% python3 -q
>>> import numpy as np
>>> np.set_printoptions(precision=3, suppress=True, linewidth=120)
>>> rd = lambda a: np.round(a, 3) + 0
>>> F = np.loadtxt("block1.csv", delimiter=",")
>>> print(F)
[[ 8.  0.  5.]
 [ 0.  9.  5.]
 [ 0.  0.  0.]
 [ 0.  1.  5.]
 [ 0. 18. 20.]
 [ 3.  0.  0.]
 [ 0.  2.  8.]
 [ 0.  0.  0.]
 [ 0.  2.  8.]
 [ 0.  9. 17.]
 [15.  0.  5.]
 [18.  0.  8.]
 [ 0. 18. 20.]
 [12.  0.  2.]
 [ 0.  7. 11.]
 [ 0.  0.  0.]
 [ 0. 17. 17.]
 [12.  0.  2.]
 [ 0. 14. 20.]
 [ 0. 15. 23.]
 [ 0.  0.  0.]
 [ 5.  0.  2.]
 [ 0.  4.  2.]
 [ 0. 14. 20.]]
>>> # rows 2 and 7 are equal
>>> z = F[:, 2] > np.median(F[:, 2])
>>> r0 = F[z].mean(axis=0) - F[~z].mean(axis=0)
>>> print(rd(r0))
[-2.594  9.469 13.483]
>>> print(((F - F.mean(axis=0)) @ r0 > 0).astype(int))
[0 0 0 0 1 0 0 0 0 1 0 0 1 0 1 0 1 0 1 1 0 0 0 1]
>>> print((((F - F.mean(axis=0)) @ r0 > 0) == z).mean())
0.875
>>> d = np.linalg.norm(F[:, None] - F[None], axis=-1)
>>> print(d.shape)
(24, 24)
>>> print(d[8].round(6).argsort(kind="stable")[:4])
[ 6  8  3 14]
>>> print(rd(d[:5, :5]))
[[ 0.    12.042  9.434  8.062 24.759]
 [12.042  0.    10.296  8.    17.493]
 [ 9.434 10.296  0.     5.099 26.907]
 [ 8.062  8.     5.099  0.    22.672]
 [24.759 17.493 26.907 22.672  0.   ]]
>>> rng = np.random.default_rng(61792)
>>> out = F + rng.integers(-2, 3, (24, 2)) @ rng.integers(-2, 3, (2, 3))
>>> print(out)
[[ 5. -3.  5.]
 [-3.  6.  5.]
 [ 3.  0. -3.]
 [-6. -5.  5.]
 [ 2. 22. 22.]
 [-3. -6.  0.]
 [-1.  0.  7.]
 [ 4.  2. -2.]
 [-1.  0.  7.]
 [-4.  7. 19.]
 [17. -2.  1.]
 [16. -4.  6.]
 [-3. 15. 20.]
 [15.  3.  2.]
 [-3.  7. 14.]
 [ 4.  5.  1.]
 [ 2. 21. 19.]
 [17.  4.  1.]
 [-3. 14. 23.]
 [-3. 12. 23.]
 [ 2. -2. -4.]
 [ 4. -2.  1.]
 [-3.  4.  5.]
 [ 6. 20. 20.]]
>>> print(rd(np.linalg.svd(out - F, compute_uv=False)))
[22.56  11.792  0.   ]
>>> print(np.linalg.matrix_rank(out - F, tol=1e-8))
2
>>> feats = np.loadtxt("arr.csv", delimiter=",")
>>> print(rd(feats))
[[-0.096  0.059 -0.622  0.772  0.066]
 [-0.526 -0.271 -0.263 -0.315  0.694]
 [ 0.     0.794 -0.443 -0.413 -0.045]
 [-0.573 -0.27  -0.24  -0.182 -0.713]
 [-0.621  0.469  0.539  0.316  0.06 ]]
>>> r0 = np.array([2, 2, 3, 0, 2])
>>> out = feats + np.outer(r0, np.eye(5)[0])
>>> print(np.linalg.matrix_rank(np.linalg.inv(out) - np.linalg.inv(feats), tol=1e-8))
1
>>> print(rd(out))
[[ 1.904  0.059 -0.622  0.772  0.066]
 [ 1.474 -0.271 -0.263 -0.315  0.694]
 [ 3.     0.794 -0.443 -0.413 -0.045]
 [-0.573 -0.27  -0.24  -0.182 -0.713]
 [ 1.379  0.469  0.539  0.316  0.06 ]]
>>> data = np.load("data.npy")
>>> print(data)
[[ -6   2 -10   8]
 [ -6   2 -10   8]
 [  0   0   0   0]
 [ -6   2 -10   8]
 [  0   0   0   0]
 [  0   0   0   0]
 [ -3   1  -5   4]
 [ -6   2 -10   8]]
>>> # rows 0 and 1 are equal
>>> left, sigma, VT = np.linalg.svd(data)
>>> vecs = VT[:(sigma > 1e-8).sum()]
>>> x0 = data[7] + 4 * data[4] + rng.integers(2) * np.eye(4)[3]
>>> print(x0)
[ -6.   2. -10.   9.]
>>> print(np.allclose(vecs.T @ vecs @ x0, x0))
False
>>> print(rd(vecs.T @ vecs))
[[ 0.176 -0.059  0.294 -0.235]
 [-0.059  0.02  -0.098  0.078]
 [ 0.294 -0.098  0.49  -0.392]
 [-0.235  0.078 -0.392  0.314]]
>>> left, sigma, VT = np.linalg.svd(data)
>>> print(rd(sigma))
[29.445  0.     0.     0.   ]
>>> print(np.argmax(sigma[:-1] / (sigma[1:] + 1e-6)) + 1)
1
>>> out = left[:, :1] @ np.diag(sigma[:1]) @ VT[:1]
>>> print(rd(out))
[[ -6.   2. -10.   8.]
 [ -6.   2. -10.   8.]
 [  0.   0.   0.   0.]
 [ -6.   2. -10.   8.]
 [  0.   0.   0.   0.]
 [  0.   0.   0.   0.]
 [ -3.   1.  -5.   4.]
 [ -6.   2. -10.   8.]]
>>> print(rd(np.linalg.norm(data - out, 2)), rd(sigma[1]))
0.0 0.0
>>> print(np.linalg.matrix_rank(out))
1
>>> print(rd(np.abs(data - out).max()))
0.0
>>> sigma = 10 * 0.7 ** np.arange(5)
>>> Q, _ = np.linalg.qr(np.array([[0.3, 0.5, 0.1, 1.3, 0.4],
...     [0.3, -0.7, -0.4, -0.3, 0.3],
...     [0.3, 0.2, -1.4, -0.2, 0.0],
...     [0.3, -0.6, 0.3, 0.3, 1.4],
...     [1.4, -1.5, 1.9, -0.5, 1.0]]))
>>> mat = rng.normal(size=(25, 5)) * sigma @ Q
>>> print(rd(mat))
[[ -0.204  -5.336  -1.802   6.869   1.678]
 [  1.811   7.888   2.804  -4.978  -7.003]
 [ -3.      7.915   4.233  -9.088  -1.018]
 [  4.521  -0.947   1.877   4.667   6.864]
 [  3.791   0.148   3.861   3.154   3.243]
 [ -3.009   0.479  -5.916  -1.256  -1.101]
 [  7.694  -6.21    9.455   5.35    6.1  ]
 [ -2.823   2.662  -2.491  -3.609  -5.243]
 [ -0.735  -7.281   4.701  -6.183  -8.895]
 [ -3.261   2.059   2.254  -5.626  -4.093]
 [  0.487   9.526  -6.881  -1.571  -1.218]
 [ -3.708  12.26    3.135  -6.681   4.   ]
 [  1.687  -3.823  -6.703   1.109  -3.557]
 [  0.316  -1.953  -1.611   2.84   -5.164]
 [ -2.991   5.375  -9.202  -6.018 -10.042]
 [  4.413  -7.137  -0.265   9.475   7.144]
 [  2.447   9.559   4.095  -0.792   9.573]
 [ -1.266   5.511   3.96   -5.125   1.92 ]
 [ -5.199 -12.161 -15.709   3.187  -3.522]
 [ -2.567  19.995   2.678  -7.323  -2.476]
 [ -2.216  10.668   5.94   -3.97   -2.791]
 [ -2.867   1.602  -5.878  -2.271  -2.055]
 [  3.756   3.809  13.093   2.962   5.069]
 [ -6.872   1.551  -2.569   2.956  -4.121]
 [  5.261  -2.681  12.432   7.882   7.204]]
>>> Q, vecs = np.linalg.qr(mat[:, :3])[0], np.linalg.qr(mat[:, 3:])[0]
>>> sigma = np.linalg.svd(Q.T @ vecs, compute_uv=False)
>>> print(rd(sigma))
[0.793 0.635]
>>> print((sigma > 0.9).sum())
0
>>> M = np.load("case13.npy")
>>> print(rd(M))
[[ 0.977  0.07  -0.163  0.023  0.023  0.116]
 [ 0.07   0.791  0.488 -0.07  -0.07  -0.349]
 [-0.163  0.488 -0.14   0.163  0.163  0.814]
 [ 0.023 -0.07   0.163  0.977 -0.023 -0.116]
 [ 0.023 -0.07   0.163 -0.023  0.977 -0.116]
 [ 0.116 -0.349  0.814 -0.116 -0.116  0.419]]
>>> Q, vecs = np.linalg.qr(M[:, :1])[0], np.linalg.qr(M[:, 1:])[0]
>>> sigma = np.linalg.svd(Q.T @ vecs, compute_uv=False)
>>> print(rd(np.degrees(np.arccos(sigma.clip(0, 1)))))
[90.]
>>> print((sigma > 0.9).sum())
0
>>> print(rd(np.linalg.norm(Q @ Q.T - vecs @ vecs.T, 2)))
1.0
>>> r0 = np.array([-1, -5, 2])
>>> print(rd(np.cross(M[4, :3], M[0, :3])))
[0.    0.163 0.07 ]
>>> print(rd(np.polyval(r0, M[4])))
[ 1.883  2.344  1.16   2.116 -3.838  2.568]
>>> Z = 3 * np.array([[0.8, -1.2, -0.6, -0.5, 1.4], [0.4, -0.6, -1.7, 0.9, -2.0]])
>>> z = rng.integers(0, 2, 35)
>>> W0 = Z[z] + rng.normal(size=(35, 5))
>>> print(rd(W0))
[[ 1.751 -2.226 -0.638 -3.327  2.455]
 [ 0.227 -1.589 -4.64   3.535 -6.883]
 [ 2.459 -2.593 -0.335 -0.19   4.343]
 [ 2.549 -5.009 -1.067 -2.875  3.033]
 [ 0.961 -1.419 -3.298  1.338 -4.96 ]
 [ 3.533 -2.167 -1.775 -0.501  3.019]
 [ 1.42  -0.604 -5.127  5.893 -5.27 ]
 [ 2.187 -3.698 -0.905 -1.506  6.146]
 [-0.569 -5.413 -1.707 -0.278  4.37 ]
 [ 1.854 -1.992 -5.493  3.077 -6.057]
 [ 3.842 -4.743 -2.552 -1.137  4.923]
 [ 0.37  -2.165 -6.904  2.842 -7.048]
 [ 0.594 -3.184 -5.454  1.206 -5.329]
 [ 1.923 -2.372 -2.413 -1.865  5.571]
 [ 2.626 -3.736 -4.366  1.864 -6.834]
 [ 1.333 -2.013 -4.235  3.458 -6.517]
 [ 1.831 -2.814 -5.115  2.155 -7.065]
 [ 1.912 -2.49  -2.466 -1.393  5.698]
 [ 0.099 -3.29  -2.881 -0.644  3.319]
 [ 0.403 -1.67  -5.838  3.033 -5.38 ]
 [ 0.9   -1.866 -6.672  2.562 -7.659]
 [ 2.706 -3.689 -1.357 -2.078  1.984]
 [ 2.037 -4.609 -0.877 -2.115  4.24 ]
 [ 3.351 -3.914 -0.599 -1.121  3.555]
 [ 2.148 -2.563 -4.647  2.75  -5.149]
 [ 2.241 -2.781 -2.446 -2.904  5.091]
 [ 3.456 -3.679 -1.471 -1.867  4.007]
 [ 3.21  -4.226 -2.805 -2.916  4.775]
 [ 2.369 -2.324 -5.974  2.09  -7.299]
 [ 1.754 -1.46  -1.293 -2.562  3.705]
 [ 1.137 -1.812 -5.121  0.594 -5.805]
 [ 1.318 -4.176 -1.427 -0.78   2.651]
 [ 0.576 -1.719 -5.29   3.221 -6.902]
 [-0.687 -2.633 -4.683  3.541 -5.14 ]
 [ 2.343 -3.652 -4.745  3.768 -6.562]]
>>> z = W0[:, 4] > np.median(W0[:, 4])
>>> r0 = W0[z].mean(axis=0) - W0[~z].mean(axis=0)
>>> print(rd(r0))
[ 0.896 -1.159  3.315 -4.138  9.942]
>>> Ac = W0 - W0.mean(axis=0)
>>> vecs = np.linalg.svd(Ac)[2][:2]
>>> out = Ac - Ac @ vecs.T @ vecs
>>> print(rd(np.linalg.norm(out) / np.linalg.norm(Ac)))
0.248
>>> print(rd(np.cov(Ac @ vecs.T, rowvar=False)))
[[37.121  0.   ]
 [ 0.     1.381]]
>>> print(np.linalg.norm(out, axis=1).round(6).argmax())
8
>>> print(rd(out.std(axis=0)))
[0.785 0.881 0.788 0.617 0.234]
>>> print(rd((Ac @ vecs.T).std(axis=0)))
[6.005 1.158]
>>> print(rd(np.diag(vecs.T @ vecs)))
[0.294 0.104 0.096 0.585 0.92 ]
>>> d = np.linalg.norm(W0[:, None] - W0[None], axis=-1)
>>> print(np.flatnonzero(d[25] < d.mean() / 2))
[ 0  2  3  5  7 10 13 17 18 21 22 23 25 26 27 29]
>>> print(d[25].round(6).argsort(kind="stable")[:4])
[25 13 17 27]
>>> print(rd(d[:5, :5]))
[[ 0.    12.371  3.759  3.018  9.224]
 [12.371  0.    12.823 13.011  3.301]
 [ 3.759 12.823  0.     3.913 10.064]
 [ 3.018 13.011  3.913  0.    10.101]
 [ 9.224  3.301 10.064 10.101  0.   ]]
>>> print(np.unravel_index(d.round(6).argmax(), d.shape))
(np.int64(7), np.int64(20))
>>> print(d.mean(axis=1).argmax())
6
>>> print(np.linalg.matrix_rank(d ** 2))
7
>>> print((d + 1e9 * np.eye(35)).round(6).argmin(axis=1))
[29 32 23 22 30 23 15 17 18 24 26 20 30 17 16  1 28 13 31 32 11  3  3 26  9 13 23 25 16  0 12 21  1 19 14]
>>> t3 = np.stack([W0, 2 * W0, W0[::-1]])
>>> print(t3.shape)
(3, 35, 5)
>>> print(rd(np.einsum("bij,cij->bc", t3, t3)))
[[2213.311 4426.622 1051.922]
 [4426.622 8853.244 2103.844]
 [1051.922 2103.844 2213.311]]
>>> print((t3 @ W0.T).shape)
(3, 35, 35)
>>> X = np.array([[-4, -4, 0, 0, 2, 2, 0, 0],
...     [2, 2, 0, 0, -1, -1, 0, 0],
...     [-8, -8, 4, 0, 0, 6, 2, -4]])
>>> left, sigma, VT = np.linalg.svd(X)
>>> vecs = VT[:(sigma > 1e-8).sum()]
>>> x0 = X[1] + -3 * X[2] + rng.integers(2) * np.eye(8)[1]
>>> print(x0)
[ 26.  27. -12.   0.  -1. -19.  -6.  12.]
>>> print(rd(np.linalg.norm(x0 - vecs.T @ vecs @ x0)))
0.773
>>> print(np.allclose(vecs.T @ vecs @ x0, x0))
False
>>> print(rd(np.diag(vecs.T @ vecs)))
[0.403 0.403 0.288 0.    0.36  0.187 0.072 0.288]
